% ipython --no-banner

In [1]: import numpy as np

In [2]: np.set_printoptions(precision=1, suppress=True, linewidth=120)

In [3]: def rd(a):
   ...:     return np.round(a, 1) + 0
   ...: 

In [4]: W0 = np.abs(np.array([[-1, 1, 1, 2], [2, 2, 2, 0], [-2, 0, -2, 2], [0, 0, 0, 1]])) + np.eye(4)

In [5]: W0 = W0 / W0.sum(axis=1, keepdims=True)

In [6]: rd(W0)
Out[6]: 
array([[0.3, 0.2, 0.2, 0.3],
       [0.3, 0.4, 0.3, 0. ],
       [0.3, 0. , 0.4, 0.3],
       [0. , 0. , 0. , 1. ]])

In [7]: rd(W0.reshape(2, -1))
Out[7]: 
array([[0.3, 0.2, 0.2, 0.3, 0.3, 0.4, 0.3, 0. ],
       [0.3, 0. , 0.4, 0.3, 0. , 0. , 0. , 1. ]])

In [8]: rd(W0.reshape(-1, 2))
Out[8]: 
array([[0.3, 0.2],
       [0.2, 0.3],
       [0.3, 0.4],
       [0.3, 0. ],
       [0.3, 0. ],
       [0.4, 0.3],
       [0. , 0. ],
       [0. , 1. ]])

In [9]: T = W0.reshape(4, 2, -1)

In [10]: rd(T.transpose(1, 0, 2))
Out[10]: 
array([[[0.3, 0.2],
        [0.3, 0.4],
        [0.3, 0. ],
        [0. , 0. ]],

       [[0.2, 0.3],
        [0.3, 0. ],
        [0.4, 0.3],
        [0. , 1. ]]])

In [11]: np.swapaxes(T, 1, 2)[3]
Out[11]: 
array([[0., 0.],
       [0., 1.]])

In [12]: np.einsum("ihd,jhd->hij", T, T).shape
Out[12]: (2, 4, 4)

In [13]: rd((W0 - W0.T) / 2)
Out[13]: 
array([[ 0. , -0.1, -0.1,  0.2],
       [ 0.1,  0. ,  0.1,  0. ],
       [ 0.1, -0.1,  0. ,  0.1],
       [-0.2,  0. , -0.1,  0. ]])

In [14]: rd(np.abs(np.linalg.eigvals(W0)).max())
Out[14]: np.float64(1.0)

In [15]: np.allclose(W0, W0.T)
Out[15]: False

In [16]: rd((W0 + W0.T) / 2)
Out[16]: 
array([[0.3, 0.2, 0.2, 0.2],
       [0.2, 0.4, 0.1, 0. ],
       [0.2, 0.1, 0.4, 0.1],
       [0.2, 0. , 0.1, 1. ]])

In [17]: Y = W0 / np.linalg.norm(W0, axis=1, keepdims=True)

In [18]: C2 = Y @ Y.T

In [19]: (C2 - 2 * np.eye(4)).round(6).argmax(axis=1)
Out[19]: array([2, 0, 0, 0])

In [20]: print(rd(C2))
[[1.  0.7 0.8 0.6]
 [0.7 1.  0.6 0. ]
 [0.8 0.6 1.  0.5]
 [0.6 0.  0.5 1. ]]

In [21]: rd(np.degrees(np.arccos(np.clip(C2[2, 0], -1, 1))))
Out[21]: np.float64(32.5)
